$ python3 -q
>>> import numpy as np
>>> np.set_printoptions(precision=4, suppress=True, linewidth=140, legacy="1.25")
>>> feats = np.load("a.npy")
>>> feats
array([[ 1,  1,  0, -1],
       [ 1,  1,  0, -1],
       [ 1,  1,  0, -1],
       [ 0,  0, -1, -2],
       [ 3,  3,  2,  1]])
>>> M2 = feats / np.linalg.norm(feats, axis=1, keepdims=True)
>>> C2 = M2 @ M2.T
>>> (C2 - 2 * np.eye(5)).round(6).argmax(axis=1)
array([1, 0, 0, 0, 0])
>>> C2[3]
array([ 0.5164,  0.5164,  0.5164,  1.    , -0.373 ])
>>> np.linalg.norm(M2, axis=1)
array([1., 1., 1., 1., 1.])
>>> round(np.degrees(np.arccos(np.clip(C2[3, 2], -1, 1))), 4)
58.9091
>>> (np.abs(C2) > 0.9).astype(int)
array([[1, 1, 1, 0, 0],
       [1, 1, 1, 0, 0],
       [1, 1, 1, 0, 0],
       [0, 0, 0, 1, 0],
       [0, 0, 0, 0, 1]])
>>> left, sigma, VT = np.linalg.svd(feats)
>>> vecs = VT[:(sigma > 1e-8).sum()]
>>> rng = np.random.default_rng(208)
>>> vec = feats[2] + -1 * feats[1] + rng.integers(2) * np.eye(4)[1]
>>> vec
array([0., 1., 0., 0.])
>>> np.allclose(vecs.T @ vecs @ vec, vec)
False
>>> round(float(np.linalg.norm(vec - vecs.T @ vecs @ vec)), 4)
0.7385
>>> vecs.T @ vecs
array([[ 0.4545,  0.4545,  0.1818, -0.0909],
       [ 0.4545,  0.4545,  0.1818, -0.0909],
       [ 0.1818,  0.1818,  0.2727,  0.3636],
       [-0.0909, -0.0909,  0.3636,  0.8182]])
>>> M2 = np.array([[1, 3, 0], [3, 3, 2]])
>>> basis = np.kron(M2, feats)
>>> basis.shape
(10, 12)
>>> basis
array([[ 1,  1,  0, -1,  3,  3,  0, -3,  0,  0,  0,  0],
       [ 1,  1,  0, -1,  3,  3,  0, -3,  0,  0,  0,  0],
       [ 1,  1,  0, -1,  3,  3,  0, -3,  0,  0,  0,  0],
       [ 0,  0, -1, -2,  0,  0, -3, -6,  0,  0,  0,  0],
       [ 3,  3,  2,  1,  9,  9,  6,  3,  0,  0,  0,  0],
       [ 3,  3,  0, -3,  3,  3,  0, -3,  2,  2,  0, -2],
       [ 3,  3,  0, -3,  3,  3,  0, -3,  2,  2,  0, -2],
       [ 3,  3,  0, -3,  3,  3,  0, -3,  2,  2,  0, -2],
       [ 0,  0, -3, -6,  0,  0, -3, -6,  0,  0, -2, -4],
       [ 9,  9,  6,  3,  9,  9,  6,  3,  6,  6,  4,  2]])
